% ipython --no-banner

In [1]: import numpy as np

In [2]: import numpy.linalg as la

In [3]: np.set_printoptions(precision=1, suppress=True, linewidth=200, sign=" ")

In [4]: K = np.load("test3.npy")

In [5]: print(K.round(1) + 0)
[[-0.3 -1.  -0.1  0. ]
 [ 0.1 -0.1  0.9 -0.4]
 [ 0.9 -0.2  0.   0.3]
 [-0.3  0.   0.4  0.9]]

In [6]: # keeps lengths

In [7]: O = K.astype(float).copy()

In [8]: for j in range(4):
   ...:     O[:, j] -= O[:, :j] @ (O[:, :j].T @ O[:, j])
   ...:     O[:, j] /= la.norm(O[:, j])
   ...: 

In [9]: print(np.round(O.T @ K, 1) + 0)
[[ 1.  0.  0.  0.]
 [ 0.  1.  0.  0.]
 [ 0.  0.  1.  0.]
 [ 0.  0.  0.  1.]]

In [10]: out = K / np.sqrt((K ** 2).mean(axis=1, keepdims=True))

In [11]: print(la.matrix_rank(K - K.mean(axis=1, keepdims=True)))
3

In [12]: print(la.matrix_rank(out) == la.matrix_rank(K))
True

In [13]: print(round(float(la.det(K.T)), 1))
-1.0

In [14]: print(np.round(la.eigvals(K).sum().real, 1))
0.5

In [15]: print(round(la.det(K[::-1]), 1))
-1.0

In [16]: out = np.array([[3, 2, 5], [1, 5, 0], [1, 1, 1]])

In [17]: arr = np.tril(out)

In [18]: print(arr)
[[ 3  0  0]
 [ 1  5  0]
 [ 1  1  1]]

In [19]: # triangular

In [20]: x = np.array([-2, -2, -1])

In [21]: target = arr @ x

In [22]: b, lr = np.zeros(3), 1 / la.norm(arr, 2) ** 2

In [23]: for i in range(20):
    ...:     b -= lr * arr.T @ (arr @ b - target)
    ...:     if i % 5 == 0: print(i, round(la.norm(arr @ b - target), 1))
    ...: 
0 2.7
5 0.7
10 0.5
15 0.4

In [24]: print(np.round(la.cond(arr), 1))
5.6

In [25]: left, sig, Vh = la.svd(arr, full_matrices=False)

In [26]: print(np.round(left.T @ left, 1) + 0)
[[ 1.  0.  0.]
 [ 0.  1.  0.]
 [ 0.  0.  1.]]

In [27]: print(sig / sig[0])
[ 1.   0.6  0.2]

In [28]: print(sig)
[ 5.3  3.   0.9]

In [29]: print(left.shape, sig.shape, Vh.shape)
(3, 3) (3,) (3, 3)

In [30]: M = np.load("a.npy")

In [31]: print(M)
[[ 0.  1.  1.]
 [ 0.  9. -5.]
 [ 0. -6.  5.]]

In [32]: # null space of dimension 1

In [33]: left, sig, Vh = la.svd(M)

In [34]: print(sig)
[ 12.9   1.8   0. ]

In [35]: print(np.argmax(sig[:-1] / (sig[1:] + 1e-6)) + 1)
2

In [36]: out = left[:, :2] @ np.diag(sig[:2]) @ Vh[:2]

In [37]: print(la.matrix_rank(M, rtol=0.05))
2

In [38]: print(out)
[[ 0.  1.  1.]
 [ 0.  9. -5.]
 [ 0. -6.  5.]]

In [39]: print(np.round(np.abs(M - out).max(), 1))
0.0

In [40]: print(la.matrix_rank(out))
2

In [41]: rk = la.matrix_rank(M)

In [42]: print(rk)
2

In [43]: ns = la.svd(M)[2][rk:].T

In [44]: print(ns.shape)
(3, 1)

In [45]: print(ns[:, 0] / ns[np.abs(ns[:, 0]).round(6).argmax(), 0])
[ 1.  0.  0.]

In [46]: print(ns @ ns.T)
[[ 1.  0.  0.]
 [ 0.  0.  0.]
 [ 0.  0.  0.]]

In [47]: print([int(la.matrix_rank(M[:, :j + 1])) for j in range(3)])
[0, 1, 2]

In [48]: print(np.allclose(M @ ns, 0))
True

In [49]: print([int(la.matrix_rank(M[:i])) for i in range(1, len(M) + 1)])
[1, 2, 2]

In [50]: print(M @ la.pinv(M) @ M)
[[ 0.  1.  1.]
 [ 0.  9. -5.]
 [ 0. -6.  5.]]

In [51]: print(np.unique(M.round(6), axis=0).shape)
(3, 3)

In [52]: print(np.allclose(M[:-1].T @ la.lstsq(M[:-1].T, M[-1])[0], M[-1]))
True

In [53]: print(round(float(np.trace(la.pinv(M) @ M)), 1))
2.0

In [54]: left, sig, Vh = la.svd(M)

In [55]: V = Vh[:(sig > 1e-8).sum()]

In [56]: rng = np.random.default_rng(78)

In [57]: x = M[0] + 2 * M[2] + rng.integers(2) * np.eye(3)[1]

In [58]: print(x)
[  0. -10.  11.]

In [59]: print(np.allclose(V.T @ V @ x, x))
True

In [60]: J = np.load("block15.npy")

In [61]: print(J)
[[ 0.5 -0.5]
 [-0.5  0.5]]

In [62]: # equal to its transpose

In [63]: x = np.array([0, 4])

In [64]: print(J @ J @ x)
[-2.  2.]

In [65]: print(J @ x)
[-2.  2.]

In [66]: print(np.trace(J))
1.0

In [67]: print((x - J @ x) @ (J @ x))
0.0

In [68]: print(np.eye(2) - J)
[[ 0.5  0.5]
 [ 0.5  0.5]]

In [69]: left, sig, Vh = la.svd(J)

In [70]: V = Vh[:(sig > 1e-8).sum()]

In [71]: x = J[0] + 2 * J[1] + rng.integers(2) * np.eye(2)[1]

In [72]: print(x)
[-0.5  0.5]

In [73]: print(np.allclose(V.T @ V @ x, x))
True

In [74]: data = np.array([[-1, -8, -2], [1, -8, -2], [0, 4, 1], [0, 4, 1]])

In [75]: # column 1 is much longer than the rest

In [76]: cov = arr.T @ arr

In [77]: print(la.svd(arr, compute_uv=False) ** 2)
[ 28.2   8.9   0.9]

In [78]: print(la.matrix_rank(cov))
3

In [79]: print(la.eigvalsh(cov)[::-1])
[ 28.2   8.9   0.9]

In [80]: print(cov)
[[ 11   6   1]
 [  6  26   1]
 [  1   1   1]]

In [81]: print(np.allclose(cov, cov.T))
True

In [82]: W0 = np.loadtxt("out17.csv", delimiter=",")

In [83]: print(W0)
[[  0.   0.   0.]
 [  0.  14.  16.]
 [  1.   1.   3.]
 [ 31.   0.   5.]
 [ 34.  15.  28.]
 [ 25.  21.  35.]
 [  0.   0.   0.]
 [  0.  46.  62.]
 [ 46.   0.   0.]
 [  0.   8.   9.]
 [ 70.   0.   0.]
 [ 13.  38.  57.]
 [  0.  50.  71.]
 [ 19.   0.   0.]
 [  0.   0.   0.]
 [ 22.   5.  12.]]

In [84]: # rows 0 and 6 are equal

In [85]: x = np.array([-3, -6, 8])

In [86]: h = np.maximum(arr @ x, 0)

In [87]: print(np.tanh(arr @ x))
[-1.  -1.  -0.8]

In [88]: print(h)
[ 0  0  0]
